% python3 -q
>>> import numpy as np
>>> from numpy import linalg as LA
>>> np.set_printoptions(suppress=True, linewidth=160)
>>> basis = np.array([[-1, 1, 2, 1, -3],
...     [-1, 0, -2, 1, 0],
...     [0, 2, -1, -1, -3],
...     [3, -2, 3, -1, -2],
...     [2, 1, 1, -1, 2]])
>>> rng = np.random.default_rng(759)
>>> F = (rng.random((26, 5)) < 0.25) @ basis
>>> F
array([[-1,  1,  2,  1, -3],
       [-1,  1,  2,  1, -3],
       [-1,  1,  2,  1, -3],
       [ 2,  1,  1, -1,  2],
       [ 3, -2,  3, -1, -2],
       [ 2,  1,  1, -1,  2],
       [ 1,  3, -2, -1, -1],
       [ 2,  1,  1, -1,  2],
       [ 5, -1,  4, -2,  0],
       [-1,  0, -2,  1,  0],
       [-2,  1,  0,  2, -3],
       [-1,  0, -2,  1,  0],
       [ 3, -2,  3, -1, -2],
       [ 2,  1,  1, -1,  2],
       [ 4,  0,  6, -1, -3],
       [ 2,  1,  1, -1,  2],
       [ 0,  2, -1, -1, -3],
       [-1,  1,  2,  1, -3],
       [ 0,  0,  0,  0,  0],
       [ 1,  1, -1,  0,  2],
       [ 0,  0,  0,  0,  0],
       [ 0,  0,  0,  0,  0],
       [-1,  1,  2,  1, -3],
       [-1,  3,  1,  0, -6],
       [ 2,  1,  1, -1,  2],
       [ 1, -1,  3,  1, -5]])
>>> Xc = F - F.mean(axis=0)
>>> vecs = LA.svd(Xc)[2][:4]
>>> other = Xc - Xc @ vecs.T @ vecs
>>> np.round((Xc @ vecs.T).std(axis=0), 2)
array([2.64, 2.39, 1.08, 0.83])
>>> print(round(LA.norm(F, 1), 2), round(LA.norm(F, np.inf), 2))
54.0 14.0
>>> np.round(LA.norm(F, axis=0), 2)
array([ 9.9 ,  6.71, 10.95,  5.2 , 13.04])
>>> print(round(float(LA.norm(F) ** 2 / LA.norm(F, 2) ** 2), 2))
2.09
>>> round(float(LA.norm(F, "nuc")), 2)
40.74
>>> print(LA.norm(F, axis=1).argmax())
14
>>> other = F + rng.integers(-2, 3, (26, 4)) @ rng.integers(-2, 3, (4, 5))
>>> other
array([[  0,   1,   0,   0,  -2],
       [  5,  -4,  -2,  -1,  -4],
       [ -2,   4,   0,   0,   0],
       [  5,  -4,   5,  -2,  -1],
       [  3,  -3,   7,   1,  -4],
       [  1,   4,  -1,   4,   2],
       [  3,   1,  -3,  -3,  -1],
       [ -1,   0,   7,  -4,   1],
       [  7,  -3,   2,   0,  -2],
       [  1,   0,  -7,   3,   0],
       [ -2,   7, -10,   6,   1],
       [ -2,   2,  -5,   4,   0],
       [  2,  -3,   6,   2,  -5],
       [  7,   1,  -8,   2,   3],
       [  3,   4,   2,   6,  -3],
       [  0,   0,   7,  -1,   0],
       [ -5,   8,  -1,   2,  -1],
       [ -5,   4,   3,   3,  -3],
       [ -2,  -2,   6,  -6,   0],
       [ -5,   9,  -4,   6,   4],
       [  5,  -6,   0,   3,  -5],
       [  3,  -2,   0,  -3,   1],
       [ -1,   4,  -2,  -1,   1],
       [  2,   5,  -7,   5,  -5],
       [  5,  -1,   0,  -6,   4],
       [  1,  -4,   7,   3,  -9]])
>>> LA.matrix_rank(other - F, tol=1e-8)
np.int64(4)
>>> other - F
array([[  1,   0,  -2,  -1,   1],
       [  6,  -5,  -4,  -2,  -1],
       [ -1,   3,  -2,  -1,   3],
       [  3,  -5,   4,  -1,  -3],
       [  0,  -1,   4,   2,  -2],
       [ -1,   3,  -2,   5,   0],
       [  2,  -2,  -1,  -2,   0],
       [ -3,  -1,   6,  -3,  -1],
       [  2,  -2,  -2,   2,  -2],
       [  2,   0,  -5,   2,   0],
       [  0,   6, -10,   4,   4],
       [ -1,   2,  -3,   3,   0],
       [ -1,  -1,   3,   3,  -3],
       [  5,   0,  -9,   3,   1],
       [ -1,   4,  -4,   7,   0],
       [ -2,  -1,   6,   0,  -2],
       [ -5,   6,   0,   3,   2],
       [ -4,   3,   1,   2,   0],
       [ -2,  -2,   6,  -6,   0],
       [ -6,   8,  -3,   6,   2],
       [  5,  -6,   0,   3,  -5],
       [  3,  -2,   0,  -3,   1],
       [  0,   3,  -4,  -2,   4],
       [  3,   2,  -8,   5,   1],
       [  3,  -2,  -1,  -5,   2],
       [  0,  -3,   4,   2,  -4]])
